>>> import numpy as np
>>> import numpy.linalg as la
>>> np.set_printoptions(precision=2, suppress=True, linewidth=160, legacy="1.25")
>>> def tidy(a):
...     return np.round(a, 2) + 0
... 
>>> K = np.loadtxt("arr.csv", delimiter=",")
>>> K
array([[-15.64,  -6.06, -10.25],
       [-14.65,  -6.06,  -9.52],
       [ -8.3 ,  -5.69,  -4.81],
       [ -7.15,  -5.5 ,  -3.96],
       [ -6.39,  -5.34,  -3.41],
       [ -5.27,  -5.04,  -2.59],
       [ -3.18,  -4.11,  -1.12],
       [ -1.28,  -2.16,  -0.04],
       [ -1.14,  -1.9 ,   0.  ],
       [ -1.09,  -1.8 ,   0.01],
       [ -1.05,  -1.73,   0.01],
       [ -1.  ,  -1.63,   0.02],
       [ -0.83,  -1.3 ,   0.04],
       [ -0.16,  -0.18,   0.  ],
       [  0.68,   0.48,   0.05],
       [  0.92,   0.59,   0.08],
       [  1.58,   0.77,   0.22],
       [  1.77,   0.8 ,   0.26],
       [  5.13,   0.71,   1.38],
       [  5.46,   0.67,   1.51],
       [  6.3 ,   0.54,   1.84],
       [ 13.99,  -1.25,   5.32],
       [ 16.41,  -1.92,   6.5 ],
       [ 16.56,  -1.96,   6.58],
       [ 25.61,  -4.68,  11.19],
       [ 26.63,  -5.  ,  11.73],
       [ 27.04,  -5.13,  11.94]])
>>> out = K / np.sqrt((K ** 2).mean(axis=1, keepdims=True))
>>> tidy(out[20])
array([1.66, 0.14, 0.48])
>>> Xs = K - K.mean(axis=0)
>>> vecs = la.svd(Xs)[2][:2]
>>> out = Xs - Xs @ vecs.T @ vecs
>>> tidy(out.std(axis=0))
array([0.32, 0.08, 0.68])
>>> tidy(np.cov(Xs @ vecs.T, rowvar=False))
array([[157.99,   0.  ],
       [  0.  ,   6.11]])
>>> tidy((Xs @ vecs.T).std(axis=0))
array([12.33,  2.43])
>>> tidy(la.norm(out) / la.norm(Xs))
0.06
>>> idx = K[:, 0] > np.median(K[:, 0])
>>> f = K[idx].mean(axis=0) - K[~idx].mean(axis=0)
>>> tidy(f)
array([16.19,  2.28,  7.05])
>>> M = np.load("sample14.npy")
>>> M
array([[0, 3, 1, 1],
       [0, 0, 0, 3],
       [0, 0, 0, 2],
       [0, 0, 0, 0]])
>>> la.matrix_power(M - np.diag(np.diag(M)), 4)
array([[0, 0, 0, 0],
       [0, 0, 0, 0],
       [0, 0, 0, 0],
       [0, 0, 0, 0]])
>>> np.prod(np.diag(M)), tidy(la.det(M))
(0, 0.0)
>>> tidy(np.sort(la.eigvals(M)))
array([0., 0., 0., 0.])
>>> la.matrix_rank(M - M[0, 0] * np.eye(4))
2
>>> [int(la.matrix_rank(la.matrix_power(M, p))) for p in range(1, 5)]
[2, 1, 0, 0]
>>> np.unique(M.round(6), axis=0).shape
(4, 4)
>>> tidy(M @ la.pinv(M) @ M)
array([[0., 3., 1., 1.],
       [0., 0., 0., 3.],
       [0., 0., 0., 2.],
       [0., 0., 0., 0.]])
>>> tidy(la.eigvals(M).sum().real)
0.0
>>> np.einsum("ij,ji->", M, M)
0
>>> np.einsum("ii->", M)
0
>>> tidy(la.det(M.T))
0.0
>>> tidy(la.eigvals(M))
array([0., 0., 0., 0.])
>>> F = np.load("x.npy")
>>> F
array([[0, 0, 1],
       [0, 0, 1],
       [1, 1, 0]])
>>> tidy(la.det(F[::-1]))
0.0
>>> tidy(la.det(F.T))
0.0
>>> np.kron(np.eye(2, dtype=int), F)
array([[0, 0, 1, 0, 0, 0],
       [0, 0, 1, 0, 0, 0],
       [1, 1, 0, 0, 0, 0],
       [0, 0, 0, 0, 0, 1],
       [0, 0, 0, 0, 0, 1],
       [0, 0, 0, 1, 1, 0]])
>>> cov = F.T @ F
>>> (F @ F.T).shape
(3, 3)
>>> la.matrix_rank(cov)
2
>>> np.trace(cov), (F ** 2).sum()
(4, 4)
>>> tidy(la.svd(F, compute_uv=False) ** 2)
array([2., 2., 0.])
>>> rank = la.matrix_rank(F)
>>> rank
2
>>> N = la.svd(F)[2][rank:].T
>>> [int(la.matrix_rank(F[:i])) for i in range(1, len(F) + 1)]
[1, 1, 2]
>>> W = np.array([[-2, -2, -1, 2], [-2, 0, 0, 1], [1, 2, 0, 0]])
>>> c = np.array([1, 7, 3, 9])
>>> H = np.maximum(F @ W + c, 0)
>>> tidy((H > 0).mean(axis=0))
array([0.67, 1.  , 1.  , 1.  ])
>>> la.matrix_rank(H)
2
>>> H
array([[ 2,  9,  3,  9],
       [ 2,  9,  3,  9],
       [ 0,  5,  2, 12]])
>>> W2 = np.array([[1, 0], [1, 9], [3, 9], [2, 2]])
>>> W @ W2
array([[ -3, -23],
       [  0,   2],
       [  3,  18]])
>>> (H @ W2).round(6).argmax(axis=1)
array([1, 1, 1])
>>> rng = np.random.default_rng(591322)
>>> idx = rng.permutation(3)
>>> idx
array([1, 2, 0])
>>> out = F[idx][:, idx]
>>> out
array([[0, 1, 0],
       [1, 0, 1],
       [0, 1, 0]])
>>> np.allclose(out, F)
False
>>> tidy(la.det(out)), tidy(la.det(F[idx]))
(0.0, 0.0)
>>> np.diag(out)
array([0, 0, 0])
>>> arr = np.load("test15.npy")
>>> arr
array([[-1.  , -0.9 , -1.79],
       [ 1.6 ,  0.5 ,  1.03],
       [-0.3 ,  0.  ,  0.01],
       [-0.5 , -0.4 , -0.79],
       [-0.3 , -0.5 , -0.99],
       [-1.2 ,  0.  , -0.06],
       [-0.3 , -0.3 , -0.61],
       [ 0.2 ,  1.5 ,  3.  ],
       [ 0.8 , -0.4 , -0.79],
       [-1.9 , -1.1 , -2.21],
       [-1.6 , -0.9 , -1.78],
       [ 0.1 ,  0.  , -0.02],
       [ 0.2 ,  0.  ,  0.02],
       [-1.7 ,  0.7 ,  1.4 ],
       [ 0.1 ,  0.7 ,  1.41],
       [-1.7 ,  0.  , -0.06],
       [ 0.7 ,  0.1 ,  0.22],
       [ 0.8 ,  0.7 ,  1.4 ],
       [ 0.4 , -0.5 , -1.03]])
>>> ang = np.radians(45)
>>> r_ = np.eye(3)
>>> r_[0, 0] = r_[2, 2] = np.cos(ang)
>>> r_[0, 2], r_[2, 0] = -np.sin(ang), np.sin(ang)
>>> tidy(r_)
array([[ 0.71,  0.  , -0.71],
       [ 0.  ,  1.  ,  0.  ],
       [ 0.71,  0.  ,  0.71]])
>>> out = arr @ r_.T
>>> np.allclose(la.norm(arr, axis=1), la.norm(out, axis=1))
True
>>> np.allclose(arr @ arr.T, out @ out.T)
True
>>> U, s, vt = la.svd(arr)
>>> np.argmax(s[:-1] / (s[1:] + 1e-6)) + 1
2
>>> tidy(s)
array([6.62, 3.78, 0.04])
>>> out = U[:, :2] @ np.diag(s[:2]) @ vt[:2]
>>> tidy(out)
array([[-1.  , -0.89, -1.79],
       [ 1.6 ,  0.51,  1.03],
       [-0.3 ,  0.01,  0.01],
       [-0.5 , -0.39, -0.79],
       [-0.3 , -0.5 , -0.99],
       [-1.2 , -0.02, -0.05],
       [-0.3 , -0.3 , -0.61],
       [ 0.2 ,  1.5 ,  3.  ],
       [ 0.8 , -0.4 , -0.79],
       [-1.9 , -1.1 , -2.21],
       [-1.6 , -0.89, -1.79],
       [ 0.1 , -0.01, -0.02],
       [ 0.2 ,  0.01,  0.02],
       [-1.7 ,  0.71,  1.4 ],
       [ 0.1 ,  0.71,  1.41],
       [-1.7 , -0.02, -0.05],
       [ 0.7 ,  0.1 ,  0.22],
       [ 0.8 ,  0.7 ,  1.4 ],
       [ 0.4 , -0.52, -1.02]])
>>> tidy(np.abs(arr - out).max())
0.02
>>> np.count_nonzero(out)
57
>>> tidy(la.norm(out))
7.63
>>> out.shape
(19, 3)
>>> round(np.log10(la.cond(arr)))
2
>>> la.cond(arr) > 100
True
>>> np.argsort(-la.norm(arr, axis=0).round(6), kind="stable")[:3]
array([2, 0, 1])
>>> tidy(la.norm(arr, 2) / la.norm(arr))
0.87
>>> la.matrix_rank(arr, rtol=0.1)
2
>>> [round(float(x), 2) for x in la.svd(arr, compute_uv=False)[:3]]
[6.62, 3.78, 0.04]
>>> Xs = (arr - arr.mean(axis=0)) / arr.std(axis=0)
>>> Xs.std(axis=0)
array([1., 1., 1.])
>>> c = la.lstsq(np.delete(Xs, 2, axis=1), Xs[:, 2])[0]
>>> tidy(1 - np.var(Xs[:, 2] - np.delete(Xs, 2, axis=1) @ c))
1.0
>>> tidy(c)
array([0.01, 1.  ])
>>> mat = np.load("block19.npy")
>>> mat
array([[  0.97,  -2.9 ,   8.52],
       [-10.34,   6.98,   7.51],
       [-11.48,  -6.85,  17.31],
       [ -3.14,  -2.21,   7.36],
       [ -9.45, -16.22,  -1.43],
       [  3.11,   1.51,   4.94],
       [-12.27,  -1.91,  18.06],
       [  3.77,  -1.82,  -6.53],
       [ -5.59, -14.33,   9.36],
       [  7.11,  14.92,  -2.6 ]])
>>> Xs = arr - arr.mean(axis=0)
>>> vecs = la.svd(Xs)[2][:2]
>>> out = Xs - Xs @ vecs.T @ vecs
>>> la.norm(out, axis=1).round(6).argmax()
5
>>> tidy(la.norm(out) / la.norm(Xs))
0.01
>>> W2 = mat[[7, 5]].astype(float)
>>> for _ in range(6):
...     idx = la.norm(mat[:, None] - W2, axis=-1).argmin(axis=1)
...     W2 = np.array([mat[idx == j].mean(axis=0) for j in range(2)])
... 
>>> idx
array([1, 1, 1, 1, 0, 1, 1, 0, 1, 1])
>>> tidy(W2[1] - W2[0])
array([-1.11,  8.42, 12.79])
>>> cov = np.cov(mat, rowvar=False)
>>> tidy(np.corrcoef(mat[:, 1], mat[:, 0])[0, 1])
0.49
>>> np.argwhere(np.triu(np.abs(np.corrcoef(mat.T)) > 0.8, 1))
array([], shape=(0, 2), dtype=int64)
>>> tidy(cov)
array([[ 50.65,  31.79, -38.46],
       [ 31.79,  84.12, -14.37],
       [-38.46, -14.37,  64.64]])
>>> tidy(np.polyfit(mat[:, 1], mat[:, 0], 1))
array([ 0.38, -2.87])
>>> Xs = (mat - mat.mean(axis=0)) / mat.std(axis=0)
>>> tidy(Xs.std(axis=0))
array([1., 1., 1.])
>>> c = la.lstsq(np.delete(Xs, 1, axis=1), Xs[:, 1])[0]
>>> np.abs(c).argmax()
0
>>> tidy(c)
array([0.65, 0.24])
>>> tidy(1 - np.var(Xs[:, 1] - np.delete(Xs, 1, axis=1) @ c))
0.27
>>> W0 = np.array([[0.1, 0.0], [0.0, 0.1]])
>>> idx = rng.permutation(4)
>>> idx
array([1, 3, 0, 2])
>>> out = M[idx][:, idx]
>>> out
array([[0, 3, 0, 0],
       [0, 0, 0, 0],
       [3, 1, 0, 1],
       [0, 2, 0, 0]])
>>> np.trace(out)
0
>>> out = W0 / la.norm(W0, axis=1, keepdims=True)
>>> cov = out @ out.T
>>> np.degrees(np.arccos(np.clip(cov[0, 1], -1, 1)))
90.0
>>> tidy(la.norm(out, axis=1))
array([1., 1.])
>>> (cov - 2 * np.eye(2)).round(6).argmax(axis=1)
array([1, 0])
>>> (np.abs(cov) > 0.9).astype(int)
array([[1, 0],
       [0, 1]])
>>> cov
array([[1., 0.],
       [0., 1.]])
>>> def softmax(z):
...     e = np.exp(z - z.max(axis=-1, keepdims=True))
...     return e / e.sum(axis=-1, keepdims=True)
... 
>>> tidy(softmax(10 * W0[0]))
array([0.73, 0.27])
>>> S = W0 @ W0.T / np.sqrt(2)
>>> softmax(S).round(6).argmax(axis=1)
array([0, 1])
>>> evals, vecs = la.eigh(W0)
>>> vec = np.array([-5, 2])
>>> vec @ W0 @ vec
2.9
>>> tidy(vec @ W0 @ vec / (vec @ vec)), evals[0], evals[-1]
(0.1, 0.1, 0.1)
>>> P = np.triu(np.array([[1, -2], [-2, -2]]), 1) + np.eye(2)
>>> out = P @ W0 @ la.inv(P)
>>> tidy(la.det(out))
0.01
>>> P @ W0 - W0 @ P
array([[0., 0.],
       [0., 0.]])
>>> tidy(np.poly(out))
array([ 1.  , -0.2 ,  0.01])
>>> data = np.array([[1.0, 0.0, 0.0], [0.0, 0.5, 0.5], [0.0, 0.0, 1.0]])
>>> idx = rng.permutation(3)
>>> idx
array([0, 2, 1])
>>> out = data[idx][:, idx]
>>> tidy(np.sort(np.abs(la.eigvals(out))))
array([0.5, 1. , 1. ])
>>> np.diag(out)
array([1. , 1. , 0.5])
>>> out
array([[1. , 0. , 0. ],
       [0. , 1. , 0. ],
       [0. , 0.5, 0.5]])
>>> tidy(la.det(out)), tidy(la.det(data[idx]))
(0.5, -0.5)
>>> tidy(np.sort(la.eigvals(out)))
array([0.5, 1. , 1. ])
>>> la.matrix_rank(out - out[0, 0] * np.eye(3))
1
>>> tidy(la.matrix_power(out - np.diag(np.diag(out)), 3))
array([[0., 0., 0.],
       [0., 0., 0.],
       [0., 0., 0.]])
>>> out = data + rng.integers(-2, 3, (3, 2)) @ rng.integers(-2, 3, (2, 3))
>>> out
array([[-1. ,  2. , -1. ],
       [ 6. , -5.5,  4.5],
       [ 0. ,  0. ,  2. ]])
>>> la.matrix_rank(out - data, tol=1e-8)
2
>>> evals, vecs = la.eig(out)
>>> tidy(out @ vecs[:, 0] - evals[0] * vecs[:, 0])
array([0., 0., 0.])
>>> tidy(np.prod(evals))
-13.0
>>> tidy(evals)
array([ 0.88, -7.38,  2.  ])
>>> tidy(np.sort(la.eigvals(out @ out)))
array([ 0.78,  4.  , 54.47])
>>> tidy(np.sort(la.eigvals(out.T)))
array([-7.38,  0.88,  2.  ])
>>> np.einsum("ij,ji->", data, data)
2.25
>>> tidy(la.det(2 * data)), tidy(la.det(data))
(4.0, 0.5)
>>> tidy(la.det(data.T))
0.5
>>> np.poly(data)
array([ 1. , -2.5,  2. , -0.5])
>>> np.einsum("ii->", data)
2.5
>>> J = np.load("m.npy")
>>> J
array([[-1.4 , -0.22,  1.01],
       [-3.48, -0.51,  2.54],
       [-1.4 , -0.21,  0.97],
       [ 0.01,  0.  ,  0.02],
       [ 2.09,  0.29, -1.49],
       [-0.01, -0.02, -0.02],
       [-6.34, -0.9 ,  4.49],
       [-5.66, -0.78,  4.03],
       [ 3.5 ,  0.52, -2.46],
       [-2.82, -0.42,  1.98],
       [ 5.6 ,  0.8 , -4.02],
       [-3.49, -0.51,  2.52],
       [-1.41, -0.2 ,  1.01],
       [-0.03, -0.02,  0.  ],
       [ 1.39,  0.21, -0.97],
       [ 2.82,  0.36, -1.97],
       [ 4.22,  0.61, -2.98],
       [-5.59, -0.78,  4.01],
       [ 1.41,  0.23, -1.04],
       [-1.41, -0.18,  0.99],
       [-1.39, -0.22,  1.  ]])
>>> Xs = J - J.mean(axis=0)
>>> vecs = la.svd(Xs)[2][:1]
>>> out = Xs - Xs @ vecs.T @ vecs
>>> tidy(la.norm(out) / la.norm(Xs))
0.01
>>> la.norm(out, axis=1).round(6).argmax()
1
>>> idx = J[:, 2] > np.median(J[:, 2])
>>> f = J[idx].mean(axis=0) - J[~idx].mean(axis=0)
>>> tidy(f)
array([-5.08, -0.72,  3.63])
>>> tidy((((J - J.mean(axis=0)) @ f > 0) == idx).mean())
0.95
>>> np.argsort(-np.abs(f).round(6), kind="stable")
array([0, 2, 1])
>>> idx.astype(int)
array([1, 1, 0, 0, 0, 0, 1, 1, 0, 1, 0, 1, 1, 0, 0, 0, 0, 1, 0, 1, 1])
>>> out = np.array([[1, 3, 3], [-3, -4, 0], [5, 1, -3]])
>>> la.matrix_rank(J @ out)
3
>>> f, r1 = K[14], K[24]
>>> tidy(f @ f)
0.7
>>> tidy(f @ r1)
15.73
>>> pr = (f @ r1) / (f @ f) * f
>>> tidy(la.norm(f + r1) ** 2 + la.norm(f - r1) ** 2)
1607.37
>>> tidy(np.outer(f, r1))
array([[17.41, -3.18,  7.61],
       [12.29, -2.25,  5.37],
       [ 1.28, -0.23,  0.56]])
>>> la.matrix_rank(np.outer(f, r1))
1
